>>> import numpy as np
>>> np.set_printoptions(suppress=True, linewidth=200)
>>> def tidy(a):
...     return np.round(a, 3) + 0
... 
>>> W0 = np.loadtxt("mat.csv", delimiter=",")
>>> W0
array([[-17.104,  -0.191, -25.137],
       [-18.79 ,   1.053, -24.344],
       [-18.337,   0.689, -24.704],
       [  7.311,  12.694, -28.384],
       [-16.906,  -0.097, -26.165],
       [  7.103,  13.219, -29.074],
       [-16.752,   1.249, -27.426],
       [-10.416, -21.402,  -6.042],
       [  5.165,  12.037, -28.445],
       [-18.971,  -1.007, -26.478],
       [ -9.649, -21.584,  -7.737],
       [-18.397,   0.178, -27.726],
       [  4.16 ,  11.354, -30.191],
       [-18.293,   0.251, -25.873],
       [  5.942,  11.292, -26.598],
       [  6.086,  11.783, -29.073],
       [-10.393, -22.564,  -7.949],
       [-11.317, -21.161,  -6.982],
       [ -8.41 , -22.107, -10.45 ],
       [ -8.152, -20.239,  -8.857],
       [-18.616,   0.856, -24.967],
       [-20.09 ,  -0.626, -26.387],
       [-10.269, -20.796,  -9.449],
       [  5.729,  13.662, -27.954],
       [ -9.51 , -23.21 ,  -7.051],
       [  6.07 ,  11.532, -27.914],
       [  8.069,  12.997, -29.617],
       [ -9.64 , -22.684,  -7.216],
       [-18.354,  -0.8  , -25.14 ],
       [-17.433,   1.756, -25.647],
       [-16.467,  -1.446, -26.109],
       [-18.299,   0.988, -24.466],
       [ -8.434, -19.561,  -7.298]])
>>> dist = np.linalg.norm(W0[:, None] - W0[None], axis=-1)
>>> (dist + 1e9 * np.eye(33)).round(6).argmin(axis=1)
array([ 4, 31, 31,  5,  0,  3,  4, 17, 15, 21, 27,  9,  8, 20, 25,  8, 27,  7, 19, 32,  2,  9, 10,  8, 27,  8,  5, 24, 13, 20,  4,  2, 19])
>>> dist[9].round(6).argsort(kind="stable")[:4]
array([ 9, 21, 28, 13])
>>> np.flatnonzero(dist[9] < dist.mean() / 2)
array([ 0,  1,  2,  4,  6,  9, 11, 13, 20, 21, 28, 29, 30, 31])
>>> out = np.c_[W0[:, :2] @ np.array([[0, 0], [1, 3]]), np.array([-1, 1, -2, 1, 1, 1, 3, 2, 2, -2, -3, 2, 1, -1, -3, -2, 0, 1, -2, 1, 0, -2, 0, 0, -3, 1, -1, 0, 3, -3, 3, -2, -3])]
>>> tidy(out)
array([[ -0.191,  -0.573,  -1.   ],
       [  1.053,   3.159,   1.   ],
       [  0.689,   2.067,  -2.   ],
       [ 12.694,  38.082,   1.   ],
       [ -0.097,  -0.291,   1.   ],
       [ 13.219,  39.657,   1.   ],
       [  1.249,   3.747,   3.   ],
       [-21.402, -64.206,   2.   ],
       [ 12.037,  36.111,   2.   ],
       [ -1.007,  -3.021,  -2.   ],
       [-21.584, -64.752,  -3.   ],
       [  0.178,   0.534,   2.   ],
       [ 11.354,  34.062,   1.   ],
       [  0.251,   0.753,  -1.   ],
       [ 11.292,  33.876,  -3.   ],
       [ 11.783,  35.349,  -2.   ],
       [-22.564, -67.692,   0.   ],
       [-21.161, -63.483,   1.   ],
       [-22.107, -66.321,  -2.   ],
       [-20.239, -60.717,   1.   ],
       [  0.856,   2.568,   0.   ],
       [ -0.626,  -1.878,  -2.   ],
       [-20.796, -62.388,   0.   ],
       [ 13.662,  40.986,   0.   ],
       [-23.21 , -69.63 ,  -3.   ],
       [ 11.532,  34.596,   1.   ],
       [ 12.997,  38.991,  -1.   ],
       [-22.684, -68.052,   0.   ],
       [ -0.8  ,  -2.4  ,   3.   ],
       [  1.756,   5.268,  -3.   ],
       [ -1.446,  -4.338,   3.   ],
       [  0.988,   2.964,  -2.   ],
       [-19.561, -58.683,  -3.   ]])
>>> tidy(np.linalg.norm(np.linalg.qr(W0)[0].T @ out, axis=0) ** 2 / ((out ** 2).sum(axis=0) + 1e-12))
array([1.   , 1.   , 0.037])
>>> tidy(np.linalg.lstsq(W0, out[:, 0])[0])
array([0., 1., 0.])
>>> np.argsort(-np.linalg.norm(out, axis=0).round(6), kind="stable")[:3]
array([1, 0, 2])
>>> [round(float(x), 3) for x in np.linalg.svd(out, compute_uv=False)[:3]]
[245.453, 10.739, 0.0]
>>> np.linalg.cond(out) > 100
np.True_
>>> arr = np.loadtxt("m.csv", delimiter=",")
>>> arr
array([[  0.3  ,  -0.6  ,  -0.4  ,  -3.047,  -1.3  ],
       [ -0.1  ,  -0.2  ,  -0.5  ,  -0.989,   0.1  ],
       [  0.2  ,   0.1  ,   2.2  ,   0.431,  -0.6  ],
       [  0.   ,  -2.3  ,  -1.4  , -11.443,   0.2  ],
       [ -0.1  ,  -0.5  ,   0.   ,  -2.502,   0.3  ],
       [ -1.1  ,   1.4  ,  -1.7  ,   6.952,   0.1  ],
       [ -0.6  ,  -0.2  ,   0.   ,  -1.009,  -0.5  ],
       [  0.7  ,  -0.3  ,  -0.4  ,  -1.49 ,  -1.4  ],
       [ -0.9  ,  -0.8  ,  -0.6  ,  -3.896,  -0.6  ],
       [  0.6  ,   0.1  ,  -1.6  ,   0.491,   1.   ],
       [  0.2  ,  -0.1  ,   0.1  ,  -0.494,  -0.2  ],
       [ -0.5  ,   0.4  ,  -0.3  ,   1.955,  -0.9  ],
       [ -0.8  ,  -0.9  ,   0.   ,  -4.525,  -1.4  ],
       [  0.4  ,  -0.4  ,   1.9  ,  -2.059,  -2.   ],
       [  0.2  ,  -1.8  ,   1.4  ,  -8.968,  -1.5  ],
       [  0.5  ,  -0.2  ,   0.   ,  -0.942,   0.4  ],
       [ -0.1  ,  -0.1  ,   0.2  ,  -0.554,   0.5  ],
       [ -1.1  ,   0.7  ,  -1.6  ,   3.547,   1.   ],
       [  0.5  ,  -0.3  ,   0.1  ,  -1.477,   1.6  ],
       [  0.5  ,   1.4  ,  -0.3  ,   6.995,   0.8  ]])
>>> x = np.array([-2, 0, -1, 2, 1])
>>> y = arr @ x
>>> tidy(np.linalg.lstsq(arr, y)[0])
array([-2.,  0., -1.,  2.,  1.])
>>> rng = np.random.default_rng(32004)
>>> y = y + 0.3 * rng.normal(size=20)
>>> tidy(y)
array([ -7.716,  -0.832,  -2.338, -20.837,  -4.068,  17.52 ,  -1.234,  -5.849,  -5.714,   2.465,  -1.68 ,   4.247,  -8.347,  -8.919, -21.026,  -2.673,  -0.331,  12.011,  -2.402,  13.635])
>>> b, *_ = np.linalg.lstsq(arr, y)
>>> tidy(arr.T @ (y - arr @ b))
array([0., 0., 0., 0., 0.])
>>> [round(float(np.linalg.norm(np.linalg.solve(arr.T @ arr + lam * np.eye(5), arr.T @ y))), 2) for lam in (0, 1, 10, 100)]
[8.86, 3.07, 2.42, 1.71]
>>> tidy(b)
array([-2.298,  8.422, -0.942,  0.249,  1.178])
>>> def softmax(z):
...     e = np.exp(z - z.max(axis=-1, keepdims=True))
...     return e / e.sum(axis=-1, keepdims=True)
... 
>>> tidy(softmax(10 * arr[2]))
array([0., 0., 1., 0., 0.])
>>> tidy(softmax(arr).sum(axis=1))
array([1., 1., 1., 1., 1., 1., 1., 1., 1., 1., 1., 1., 1., 1., 1., 1., 1., 1., 1., 1.])
>>> S = arr @ arr.T / np.sqrt(5)
>>> tidy(softmax(S)[2] @ arr)
array([ 0.165, -0.023,  1.144, -0.156, -0.726])
>>> softmax(S).round(6).argmax(axis=1)
array([ 3,  3,  2,  3,  3,  5,  3,  3,  3,  5,  3,  5,  3, 14,  3,  3,  3,  5,  3, 19])
>>> q, evecs = np.linalg.qr(arr[:, :1])[0], np.linalg.qr(arr[:, 1:])[0]
>>> sv = np.linalg.svd(q.T @ evecs, compute_uv=False)
>>> tidy(sv)
array([0.477])
>>> tidy(np.linalg.norm(q @ q.T - evecs @ evecs.T, 2))
np.float64(1.0)
>>> (sv > 0.9).sum()
np.int64(0)
>>> W1 = np.array([[5, 3], [1, 2], [5, 3], [1, 0], [2, 1]])
>>> b = np.array([0, 0])
>>> hid = np.maximum(arr @ W1 + b, 0)
>>> np.linalg.matrix_rank(hid)
np.int64(2)
>>> W2 = np.array([[2, 5], [1, 3]])
>>> (hid @ W2).round(6).argmax(axis=1)
array([0, 0, 1, 0, 0, 0, 0, 0, 0, 0, 1, 0, 0, 1, 0, 1, 1, 0, 1, 1])
>>> W1 @ W2
array([[13, 34],
       [ 4, 11],
       [13, 34],
       [ 2,  5],
       [ 5, 13]])
>>> np.linalg.cond(arr) > 100
np.True_
>>> [round(float(x), 3) for x in np.linalg.svd(arr, compute_uv=False)[:3]]
[20.213, 5.179, 3.493]
>>> np.argsort(-np.linalg.norm(arr, axis=0).round(6), kind="stable")[:3]
array([3, 2, 4])
>>> round(np.log10(np.linalg.cond(arr)))
3
>>> np.linalg.matrix_rank(arr, rtol=0.1)
np.int64(4)
>>> tidy(np.linalg.norm(arr, 2) / np.linalg.norm(arr))
np.float64(0.951)
>>> M = 4 * np.eye(5) + np.eye(5, k=1)
>>> M
array([[4., 1., 0., 0., 0.],
       [0., 4., 1., 0., 0.],
       [0., 0., 4., 1., 0.],
       [0., 0., 0., 4., 1.],
       [0., 0., 0., 0., 4.]])
>>> lab = rng.permutation(5)
>>> lab
array([0, 1, 2, 3, 4])
>>> out = M[lab][:, lab]
>>> out
array([[4., 1., 0., 0., 0.],
       [0., 4., 1., 0., 0.],
       [0., 0., 4., 1., 0.],
       [0., 0., 0., 4., 1.],
       [0., 0., 0., 0., 4.]])
>>> tidy(np.linalg.det(out)), tidy(np.linalg.det(M[lab]))
(np.float64(1024.0), np.float64(1024.0))
>>> np.trace(out)
np.float64(20.0)
>>> np.diag(out)
array([4., 4., 4., 4., 4.])
>>> tidy(np.sort(np.abs(np.linalg.eigvals(out))))
array([4., 4., 4., 4., 4.])
>>> x = np.array([1, -1, -1, -2, 0])
>>> M @ np.eye(5)[3]
array([0., 0., 1., 4., 0.])
>>> M @ np.ones(5)
array([5., 5., 5., 5., 4.])
>>> M @ (2 * x)
array([  6., -10., -12., -16.,   0.])
>>> np.einsum("ij,j->i", M, x)
array([ 3., -5., -6., -8.,  0.])
>>> M @ x
array([ 3., -5., -6., -8.,  0.])
>>> np.linalg.norm(M @ x) <= np.linalg.norm(M, 2) * np.linalg.norm(x) + 1e-9
np.True_
>>> np.sign((M @ x).round(6))
array([ 1., -1., -1., -1.,  0.])
>>> u = np.array([8, 0, 1, 7, 4])
>>> out = M + np.outer(u, np.eye(5)[3])
>>> tidy(np.linalg.det(out) / np.linalg.det(M)), tidy(1 + np.linalg.solve(M, u)[3])
(np.float64(2.5), np.float64(2.5))
>>> out
array([[ 4.,  1.,  0.,  8.,  0.],
       [ 0.,  4.,  1.,  0.,  0.],
       [ 0.,  0.,  4.,  2.,  0.],
       [ 0.,  0.,  0., 11.,  1.],
       [ 0.,  0.,  0.,  4.,  4.]])
>>> tidy(np.sort(np.linalg.eigvals(M)))
array([4., 4., 4., 4., 4.])
>>> np.prod(np.diag(M)), tidy(np.linalg.det(M))
(np.float64(1024.0), np.float64(1024.0))
>>> [int(np.linalg.matrix_rank(np.linalg.matrix_power(M, p))) for p in range(1, 6)]
[5, 5, 5, 5, 5]
>>> np.linalg.matrix_rank(M - M[0, 0] * np.eye(5))
np.int64(4)
>>> data = np.load("case19.npy")
>>> tidy(data)
array([[ 0.644, -0.486, -0.097, -0.162, -0.097, -0.551, -0.032],
       [-0.486,  0.337, -0.133, -0.221, -0.133, -0.751, -0.044],
       [-0.097, -0.133,  0.973, -0.044, -0.027, -0.15 , -0.009],
       [-0.162, -0.221, -0.044,  0.926, -0.044, -0.25 , -0.015],
       [-0.097, -0.133, -0.027, -0.044,  0.973, -0.15 , -0.009],
       [-0.551, -0.751, -0.15 , -0.25 , -0.15 ,  0.149, -0.05 ],
       [-0.032, -0.044, -0.009, -0.015, -0.009, -0.05 ,  0.997]])
>>> tidy(softmax(10 * data[1]))
array([0.   , 0.958, 0.009, 0.004, 0.009, 0.   , 0.021])
>>> tidy(softmax(data).sum(axis=1))
array([1., 1., 1., 1., 1., 1., 1.])
>>> S = data @ data.T / np.sqrt(7)
>>> tidy(softmax(S))
array([[0.196, 0.134, 0.134, 0.134, 0.134, 0.134, 0.134],
       [0.134, 0.196, 0.134, 0.134, 0.134, 0.134, 0.134],
       [0.134, 0.134, 0.196, 0.134, 0.134, 0.134, 0.134],
       [0.134, 0.134, 0.134, 0.196, 0.134, 0.134, 0.134],
       [0.134, 0.134, 0.134, 0.134, 0.196, 0.134, 0.134],
       [0.134, 0.134, 0.134, 0.134, 0.134, 0.196, 0.134],
       [0.134, 0.134, 0.134, 0.134, 0.134, 0.134, 0.196]])
>>> ev, evecs = np.linalg.eigh(data)
>>> x = np.array([1, 1, 2, -2, 2, 3, 3])
>>> tidy(x @ data @ x)
np.float64(12.194)
>>> tidy(evecs * np.abs(ev) @ evecs.T)
array([[1., 0., 0., 0., 0., 0., 0.],
       [0., 1., 0., 0., 0., 0., 0.],
       [0., 0., 1., 0., 0., 0., 0.],
       [0., 0., 0., 1., 0., 0., 0.],
       [0., 0., 0., 0., 1., 0., 0.],
       [0., 0., 0., 0., 0., 1., 0.],
       [0., 0., 0., 0., 0., 0., 1.]])
>>> tidy(np.linalg.eigvalsh(data[1:, 1:]))
array([-0.644,  1.   ,  1.   ,  1.   ,  1.   ,  1.   ])
>>> x = np.array([-3, 3, -2, 0, 0, -1, -3])
>>> tidy(np.linalg.norm(x)), tidy(np.linalg.norm(data @ x))
(np.float64(5.657), np.float64(5.657))
>>> [p for p in range(1, 25) if np.allclose(np.linalg.matrix_power(data, p), np.eye(7))]
[2, 4, 6, 8, 10, 12, 14, 16, 18, 20, 22, 24]
>>> 7 - np.linalg.matrix_rank(data - np.eye(7), tol=1e-8)
np.int64(6)
>>> tidy(data.T @ (data @ x))
array([-3.,  3., -2.,  0.,  0., -1., -3.])
>>> tidy(np.linalg.det(data))
np.float64(-1.0)
>>> tidy(np.abs(np.linalg.eigvals(data)))
array([1., 1., 1., 1., 1., 1., 1.])
>>> F = np.array([[0.0, 0.3, -0.8, 0.0, -0.2],
...     [-0.3, 0.7, 0.2, -1.2, -0.7],
...     [-0.1, 0.4, 1.5, 0.9, -0.2],
...     [-1.2, 1.6, -0.7, 0.0, -0.1],
...     [1.8, 1.2, -1.2, -0.7, 1.3],
...     [0.4, -1.3, -0.2, 0.2, 1.7],
...     [1.6, -0.5, -0.3, 0.4, -0.5],
...     [1.4, 0.6, 0.5, 0.0, 0.2]])
>>> F[:, 4] *= 5
>>> F
array([[ 0. ,  0.3, -0.8,  0. , -1. ],
       [-0.3,  0.7,  0.2, -1.2, -3.5],
       [-0.1,  0.4,  1.5,  0.9, -1. ],
       [-1.2,  1.6, -0.7,  0. , -0.5],
       [ 1.8,  1.2, -1.2, -0.7,  6.5],
       [ 0.4, -1.3, -0.2,  0.2,  8.5],
       [ 1.6, -0.5, -0.3,  0.4, -2.5],
       [ 1.4,  0.6,  0.5,  0. ,  1. ]])
>>> P = F @ np.linalg.solve(F.T @ F, F.T)
>>> np.trace(P)
np.float64(5.0)
>>> tidy(np.diag(P))
array([0.22 , 0.724, 0.715, 0.701, 0.813, 0.701, 0.698, 0.428])
>>> tidy(np.linalg.eigvalsh(P))
array([0., 0., 0., 1., 1., 1., 1., 1.])
>>> tidy(P @ F[:, 4])
array([-1. , -3.5, -1. , -0.5,  6.5,  8.5, -2.5,  1. ])
>>> q, R = np.linalg.qr(F)
>>> tidy(abs(R[0, 0])), tidy(np.linalg.norm(F[:, 0]))
(np.float64(3.076), np.float64(3.076))
>>> tidy(np.abs(np.diag(R)))
array([3.076, 2.649, 2.179, 1.438, 9.862])
